>>> import numpy as np
>>> np.set_printoptions(precision=3, suppress=True, linewidth=200, floatmode="fixed")
>>> rng = np.random.default_rng(2169)
>>> feats = rng.normal(size=(32, 5))
>>> feats = 5 * feats / np.linalg.norm(feats, axis=1, keepdims=True)
>>> print(feats)
[[ 2.642 -1.474  0.551  2.361  3.157]
 [-0.264 -1.455 -2.255  4.063  1.107]
 [ 2.503 -3.591  0.132  0.220  2.402]
 [-2.144 -1.511  3.766  1.910 -0.537]
 [-2.771  3.648  1.867  0.355  0.634]
 [ 3.831  1.731  1.725  0.863  1.899]
 [ 3.124  0.800  2.211 -0.116  3.114]
 [ 1.190 -1.053  4.674 -0.646 -0.456]
 [-0.415  0.928  2.972 -2.216 -3.198]
 [-0.015 -1.419 -4.534  1.235 -0.948]
 [-1.315 -4.081  1.701  1.067 -1.607]
 [ 1.317  0.564  0.126 -1.915  4.389]
 [ 3.333 -1.770 -1.876  2.295  1.403]
 [ 1.205  3.524  1.066  2.392  2.065]
 [-2.129  3.882 -1.516  1.743  0.249]
 [-1.957  1.727  1.218  2.579  3.171]
 [ 1.688 -0.066 -4.213 -2.057 -0.410]
 [-1.363  2.436 -0.567 -1.241  3.918]
 [ 0.229  0.737  2.128  1.812 -4.073]
 [-2.801  1.119 -3.448 -1.849  0.772]
 [-2.483 -1.640 -1.488 -2.743  2.532]
 [ 1.307 -1.957  2.902  0.392  3.300]
 [ 2.871  1.911  0.451  3.581  0.285]
 [ 4.682 -0.966  0.204 -1.004 -1.046]
 [ 1.752 -2.055 -0.159  1.092 -4.060]
 [-1.414 -1.471 -0.469  3.650  2.701]
 [ 2.224  0.606 -4.271  0.767 -0.928]
 [ 3.192  0.800  0.294 -2.981  2.280]
 [-2.426  2.956 -0.962  2.891  1.044]
 [ 0.056 -3.777 -2.280 -1.943  1.325]
 [-3.419  2.472 -1.555 -2.036 -0.798]
 [-2.022  4.229 -1.728  0.127 -0.166]]
>>> Z = feats[[28, 12]].astype(float)
>>> for _ in range(4):
...     lab = np.linalg.norm(feats[:, None] - Z, axis=-1).argmin(axis=1)
...     Z = np.array([feats[lab == j].mean(axis=0) for j in range(2)])
... 
>>> print(lab)
[1 1 1 0 0 1 1 1 0 1 1 1 1 0 0 0 1 0 0 0 0 1 1 1 1 0 1 1 0 1 0 0]
>>> print(Z[1] - Z[0])
[ 3.603 -2.604 -0.348 -0.122  0.251]
>>> print(Z)
[[-1.708  1.645  0.092  0.527  0.594]
 [ 1.896 -0.959 -0.256  0.404  0.845]]
>>> out = Z / np.sqrt((Z ** 2).mean(axis=1, keepdims=True))
>>> print(out[0])
[-1.526  1.470  0.082  0.471  0.531]
>>> print(np.linalg.matrix_rank(out) == np.linalg.matrix_rank(Z))
True
>>> print(np.linalg.norm(out, axis=1))
[2.236 2.236]
>>> P = feats @ np.linalg.solve(feats.T @ feats, feats.T)
>>> print(np.trace(P))
5.0
>>> print(P @ feats[:, 3])
[ 2.361  4.063  0.220  1.910  0.355  0.863 -0.116 -0.646 -2.216  1.235  1.067 -1.915  2.295  2.392  1.743  2.579 -2.057 -1.241  1.812 -1.849 -2.743  0.392  3.581 -1.004  1.092  3.650  0.767 -2.981
  2.891 -1.943 -2.036  0.127]
>>> print(np.allclose(P @ P, P))
True
>>> print(np.round(np.linalg.eigvalsh(P), 3) + 0)
[0.000 0.000 0.000 0.000 0.000 0.000 0.000 0.000 0.000 0.000 0.000 0.000 0.000 0.000 0.000 0.000 0.000 0.000 0.000 0.000 0.000 0.000 0.000 0.000 0.000 0.000 0.000 1.000 1.000 1.000 1.000 1.000]
>>> out = np.c_[feats[:, :3] @ np.array([[-5, -4, 3], [3, 5, -3], [5, -3, 0]]), np.array([0, 3, 1, 1, 0, 0, 1, 2, 3, 1, 0, 0, 1, 0, 3, 0, 3, 2, 1, 0, 0, 0, 0, 3, 1, 3, 2, 0, 1, 0, 0, 0])]
>>> print(out)
[[-14.880 -19.593  12.350   0.000]
 [-14.319   0.543   3.574   3.000]
 [-22.630 -28.368  18.285   1.000]
 [ 25.019 -10.277  -1.899   1.000]
 [ 34.133  23.723 -19.257   0.000]
 [ -5.337 -11.847   6.301   0.000]
 [ -2.167 -15.130   6.973   1.000]
 [ 14.263 -24.047   6.729   2.000]
 [ 19.717  -2.618  -4.028   3.000]
 [-26.857   6.565   4.214   1.000]
 [  2.834 -20.251   8.300   0.000]
 [ -4.262  -2.824   2.258   0.000]
 [-31.358 -16.558  15.311   1.000]
 [  9.878   9.601  -6.957   0.000]
 [ 14.708  32.474 -18.032   3.000]
 [ 21.057  12.808 -11.052   0.000]
 [-29.699   5.560   5.260   3.000]
 [ 11.288  19.334 -11.397   2.000]
 [ 11.708  -3.618  -1.523   1.000]
 [  0.127  27.145 -11.762   0.000]
 [  0.058   6.197  -2.530   0.000]
 [  2.101 -23.717   9.792   0.000]
 [ -6.366  -3.282   2.880   0.000]
 [-25.289 -24.170  16.944   3.000]
 [-15.720 -16.810  11.423   1.000]
 [  0.312  -0.291   0.171   3.000]
 [-30.655   6.945   4.854   2.000]
 [-12.086  -9.647   7.174   0.000]
 [ 16.187  27.373 -16.147   1.000]
 [-23.013 -12.267  11.499   0.000]
 [ 16.733  30.699 -17.671   0.000]
 [ 14.154  34.416 -18.752   0.000]]
>>> print(np.linalg.matrix_rank(np.c_[feats, out]))
6
>>> print(np.linalg.norm(np.linalg.qr(feats)[0].T @ out, axis=0) ** 2 / ((out ** 2).sum(axis=0) + 1e-12))
[1.000 1.000 1.000 0.098]
>>> M = np.load("layer15.npy")
>>> print(M)
[[0 1 0 0 0 0]
 [1 0 0 0 0 0]
 [0 0 0 0 0 1]
 [0 0 0 0 1 1]
 [0 0 0 1 0 1]
 [0 0 1 1 1 0]]
>>> # symmetric
>>> w, vecs = np.linalg.eigh(M)
>>> print(np.linalg.eigvalsh(M @ M))
[0.097 1.000 1.000 1.000 2.194 4.709]
>>> print(np.round(w.sum(), 3), np.trace(M))
-0.0 0
>>> print(np.abs(vecs[:, -1]).round(6).argmax())
5
>>> print((w > 1e-8).sum(), (w < -1e-8).sum())
3 3
>>> print(np.linalg.eigvalsh(M + -1 * np.eye(6)))
[-2.481 -2.000 -2.000 -0.689  0.000  1.170]
>>> print(np.abs(vecs[:, -1]))
[0.000 0.000 0.282 0.523 0.523 0.612]
>>> print(np.linalg.svd(M, compute_uv=False))
[2.170 1.481 1.000 1.000 1.000 0.311]
>>> print(np.round(vecs.T @ M @ vecs, 3) + 0)
[[-1.481  0.000  0.000  0.000  0.000  0.000]
 [ 0.000 -1.000  0.000  0.000  0.000  0.000]
 [ 0.000  0.000 -1.000  0.000  0.000  0.000]
 [ 0.000  0.000  0.000  0.311  0.000  0.000]
 [ 0.000  0.000  0.000  0.000  1.000  0.000]
 [ 0.000  0.000  0.000  0.000  0.000  2.170]]
